$ ipython --no-banner

In [1]: import numpy as np

In [2]: np.set_printoptions(precision=2, suppress=True, linewidth=200)

In [3]: W0 = np.load("run14.npy")

In [4]: W0
Out[4]: 
array([[-3,  0,  1,  2,  1, -1,  3,  2,  1],
       [ 0, -3,  0,  1,  2,  1, -1,  3,  2],
       [ 1,  0, -3,  0,  1,  2,  1, -1,  3],
       [ 2,  1,  0, -3,  0,  1,  2,  1, -1],
       [ 1,  2,  1,  0, -3,  0,  1,  2,  1],
       [-1,  1,  2,  1,  0, -3,  0,  1,  2],
       [ 3, -1,  1,  2,  1,  0, -3,  0,  1],
       [ 2,  3, -1,  1,  2,  1,  0, -3,  0],
       [ 1,  2,  3, -1,  1,  2,  1,  0, -3]])

In [5]: W0.sum(axis=0)
Out[5]: array([6, 5, 4, 3, 5, 3, 4, 5, 6])

In [6]: np.abs(W0).max()
Out[6]: np.int64(3)

In [7]: np.linalg.svd(W0, compute_uv=False)
Out[7]: array([8.12, 7.39, 5.72, 5.29, 4.72, 4.71, 2.32, 1.13, 0.72])

In [8]: np.unravel_index(np.abs(W0).argmax(), W0.shape)
Out[8]: (np.int64(0), np.int64(0))

In [9]: np.linalg.matrix_rank(W0)
Out[9]: np.int64(9)

In [10]: np.count_nonzero(W0)
Out[10]: np.int64(65)

In [11]: W0[:, 9]
IndexError: index 9 is out of bounds for axis 1 with size 9


In [12]: np.diff(W0, axis=0)
Out[12]: 
array([[ 3, -3, -1, -1,  1,  2, -4,  1,  1],
       [ 1,  3, -3, -1, -1,  1,  2, -4,  1],
       [ 1,  1,  3, -3, -1, -1,  1,  2, -4],
       [-1,  1,  1,  3, -3, -1, -1,  1,  2],
       [-2, -1,  1,  1,  3, -3, -1, -1,  1],
       [ 4, -2, -1,  1,  1,  3, -3, -1, -1],
       [-1,  4, -2, -1,  1,  1,  3, -3, -1],
       [-1, -1,  4, -2, -1,  1,  1,  3, -3]])

In [13]: W0[9]
IndexError: index 9 is out of bounds for axis 0 with size 9


In [14]: w, V = np.linalg.eigh(W0)

In [15]: vec = np.array([2, 2, 0, 3, 0, 2, 3, 2, 0])

In [16]: round(vec @ W0 @ vec / (vec @ vec), 2), round(float(w[0]), 2), round(w[-1], 2)
Out[16]: (np.float64(1.94), -8.12, np.float64(4.71))

In [17]: vec @ W0 @ vec
Out[17]: np.int64(66)

In [18]: (np.sign(V[:, -1].round(6)) == np.sign(V[0, -1].round(6))).astype(int)
Out[18]: array([1, 1, 1, 1, 1, 1, 1, 1, 1])

In [19]: np.linalg.eigvalsh(W0[1:, 1:])
Out[19]: array([-7.75, -6.6 , -5.42, -5.14, -2.63, -1.  ,  0.8 ,  3.74])
